$ python -q
>>> import numpy as np
>>> np.set_printoptions(precision=1, suppress=True, linewidth=120, legacy="1.25")
>>> X = np.array([[0.0, -1.0, 0.0], [2.0, 1.0, -1.0], [0.0, 0.0, 0.0]])
>>> r = np.linalg.matrix_rank(X)
>>> r
2
>>> null = np.linalg.svd(X)[2][r:].T
>>> [int(np.linalg.matrix_rank(np.delete(X, i, axis=0))) for i in range(3)]
[1, 1, 2]
>>> np.round(null[:, 0] / null[np.abs(null[:, 0]).round(6).argmax(), 0], 1) + 0
array([0.5, 0. , 1. ])
>>> np.round(null @ null.T, 1) + 0
array([[0.2, 0. , 0.4],
       [0. , 0. , 0. ],
       [0.4, 0. , 0.8]])
>>> [int(np.linalg.matrix_rank(X[:, :j + 1])) for j in range(3)]
[1, 2, 2]
>>> U, sv, Vh = np.linalg.svd(X)
>>> evecs = Vh[:(sv > 1e-8).sum()]
>>> rng = np.random.default_rng(142667)
>>> x = X[2] + 3 * X[1] + rng.integers(2) * np.eye(3)[0]
>>> x
array([ 6.,  3., -3.])
>>> np.diag(evecs.T @ evecs)
array([0.8, 1. , 0.2])
>>> np.allclose(evecs.T @ evecs @ x, x)
True
>>> np.linalg.matrix_rank(np.vstack([X, x]))
2
>>> P = np.triu(np.array([[3, 2, 2], [1, 0, 5], [1, 1, 2]]), 1) + np.eye(3)
>>> other = P @ X @ np.linalg.inv(P)
>>> other
array([[ 4., -7., 25.],
       [ 2., -3., 10.],
       [ 0.,  0.,  0.]])
>>> np.trace(other), np.trace(X)
(1.0, 1.0)
>>> def softmax(z):
...     e = np.exp(z - z.max(axis=-1, keepdims=True))
...     return e / e.sum(axis=-1, keepdims=True)
... 
>>> softmax(X[0] + 3)
array([0.4, 0.2, 0.4])
>>> softmax(X[0])
array([0.4, 0.2, 0.4])
>>> att = X @ X.T / np.sqrt(3)
>>> softmax(att)[0] @ X
array([ 0.3, -0.4, -0.2])
>>> np.round(softmax(att), 1) + 0
array([[0.5, 0.2, 0.3],
       [0. , 1. , 0. ],
       [0.3, 0.3, 0.3]])
